$ ipython --no-banner

In [1]: import numpy as np

In [2]: np.set_printoptions(precision=1, suppress=True, linewidth=160, sign=" ")

In [3]: arr = np.loadtxt("x.csv", delimiter=",")

In [4]: print(arr)
[[ 2.  0.]
 [ 0. -2.]]

In [5]: f = np.array([2, -3])

In [6]: out = arr + np.outer(f, np.eye(2)[1])

In [7]: print(np.linalg.matrix_rank(np.linalg.inv(out) - np.linalg.inv(arr), tol=1e-8))
1

In [8]: np.linalg.matrix_rank(out - arr)
Out[8]: np.int64(1)

In [9]: out = np.array([[3, 0, 0], [0, 2, 2]])

In [10]: np.vstack([arr, out.T]).shape
Out[10]: (5, 2)

In [11]: np.einsum("ik,kj->ij", arr, out)
Out[11]: 
array([[ 6.,  0.,  0.],
       [ 0., -4., -4.]])

In [12]: out @ arr
---------------------------------------------------------------------------
ValueError                                Traceback (most recent call last)
Cell In[12], line 1
----> 1 out @ arr

ValueError: matmul: Input operand 1 has a mismatch in its core dimension 0, with gufunc signature (n?,k),(k,m?)->(n?,m?) (size 2 is different from 3)

In [13]: np.linalg.matrix_rank(np.vstack([arr, out.T]))
Out[13]: np.int64(2)

In [14]: w, vecs = np.linalg.eig(arr)

In [15]: print(np.sort(np.linalg.eigvals(arr @ arr)))
[ 4.  4.]

In [16]: np.sort(np.linalg.eigvals(np.linalg.inv(arr)))
Out[16]: array([-0.5,  0.5])

In [17]: np.sort(np.linalg.eigvals(arr.T))
Out[17]: array([-2.,  2.])

In [18]: rng = np.random.default_rng(318955)

In [19]: th = np.sort(rng.uniform(-2, 2, 11))

In [20]: feats = np.c_[th, th ** 2, th ** 3] @ np.array([[1, -2, -1], [1, 0, -1], [-2, 1, 0]])

In [21]: print(feats.round(1) + 0)
[[ 8.6 -0.7 -0.9]
 [ 0.7  1.1  0.2]
 [ 0.6  1.1  0.2]
 [ 0.   0.   0. ]
 [ 0.  -0.1  0. ]
 [ 0.3 -0.5 -0.3]
 [-3.1  0.4 -3.8]
 [-3.5  0.6 -4. ]
 [-4.6  1.2 -4.4]
 [-5.9  1.9 -4.8]
 [-9.6  3.8 -5.9]]

In [22]: out = feats / np.sqrt((feats ** 2).mean(axis=1, keepdims=True))

In [23]: np.linalg.matrix_rank(feats - feats.mean(axis=1, keepdims=True))
Out[23]: np.int64(2)

In [24]: np.linalg.norm(out, axis=1)
Out[24]: array([ 1.7,  1.7,  1.7,  1.7,  1.7,  1.7,  1.7,  1.7,  1.7,  1.7,  1.7])

In [25]: np.round(feats - feats.mean(axis=1, keepdims=True), 1) + 0
Out[25]: 
array([[ 6.3, -3.1, -3.2],
       [ 0. ,  0.4, -0.5],
       [ 0. ,  0.4, -0.4],
       [ 0. ,  0. ,  0. ],
       [ 0.1, -0.1,  0. ],
       [ 0.4, -0.3, -0.1],
       [-0.9,  2.6, -1.6],
       [-1.2,  2.9, -1.7],
       [-2. ,  3.8, -1.8],
       [-3. ,  4.8, -1.9],
       [-5.7,  7.7, -2. ]])

In [26]: np.linalg.matrix_rank(out) == np.linalg.matrix_rank(feats)
Out[26]: np.True_

In [27]: gram = np.cov(feats, rowvar=False)

In [28]: gram
Out[28]: 
array([[22.1, -4.8,  8.8],
       [-4.8,  1.6, -2.1],
       [ 8.8, -2.1,  5.7]])

In [29]: np.argsort(-feats.std(axis=0).round(6), kind="stable")
Out[29]: array([ 0,  2,  1])

In [30]: np.corrcoef(feats.T)
Out[30]: 
array([[ 1. , -0.8,  0.8],
       [-0.8,  1. , -0.7],
       [ 0.8, -0.7,  1. ]])

In [31]: np.linalg.eigvalsh(gram)[::-1]
Out[31]: array([ 27. ,   1.9,   0.5])

In [32]: np.polyfit(feats[:, 1], feats[:, 0], 1)
Out[32]: array([-3. ,  0.9])

In [33]: np.argwhere(np.triu(np.abs(np.corrcoef(feats.T)) > 0.8, 1))
Out[33]: array([[ 0,  1]])

In [34]: np.round(np.corrcoef(feats[:, 1], feats[:, 0])[0, 1], 1)
Out[34]: np.float64(-0.8)
